$ ipython --no-banner

In [1]: import numpy as np

In [2]: from numpy import linalg as LA

In [3]: np.set_printoptions(suppress=True, linewidth=140)

In [4]: tidy = lambda a: np.round(a, 3) + 0

In [5]: K = np.load("x.npy")

In [6]: print(tidy(K))
[[ 0.707  0.    -0.707]
 [ 0.     1.     0.   ]
 [ 0.707  0.     0.707]]

In [7]: print(tidy(LA.norm(K, axis=0)))
[1. 1. 1.]

In [8]: print(tidy(K[:, 0] @ K[:, 2]))
0.0

In [9]: rng = np.random.default_rng(76)

In [10]: W0 = rng.normal(size=(25, 3))

In [11]: W0 = 10 * W0 / LA.norm(W0, axis=1, keepdims=True)

In [12]: print(tidy(W0))
[[-2.736  8.393  4.699]
 [ 2.582  5.465 -7.967]
 [ 3.003  6.849  6.638]
 [-8.416 -4.81   2.456]
 [ 2.212 -5.061  8.336]
 [-0.833 -2.997 -9.504]
 [ 6.06  -4.905  6.262]
 [-5.674 -5.882 -5.763]
 [ 4.29  -2.43  -8.7  ]
 [ 7.169  6.498 -2.528]
 [-0.73   9.865 -1.463]
 [ 2.938 -8.919 -3.437]
 [-9.575 -2.536  1.373]
 [ 8.624 -4.847 -1.458]
 [ 8.881  4.085  2.107]
 [-1.679 -4.192 -8.922]
 [ 9.034  2.327 -3.602]
 [-1.147  3.951 -9.114]
 [ 4.935 -7.519 -4.373]
 [-3.877 -9.011 -1.944]
 [-4.948  4.179  7.62 ]
 [ 9.319  3.583  0.567]
 [ 6.935 -7.13   1.032]
 [-2.178 -8.225  5.254]
 [-3.423 -7.066 -6.194]]

In [13]: r0 = np.array([1, 2, 1])

In [14]: other = K + np.outer(r0, np.eye(3)[2])

In [15]: print(tidy(other))
[[0.707 0.    0.293]
 [0.    1.    2.   ]
 [0.707 0.    1.707]]

In [16]: print(tidy(LA.det(other) / LA.det(K)), tidy(1 + LA.solve(K, r0)[2]))
1.0 1.0
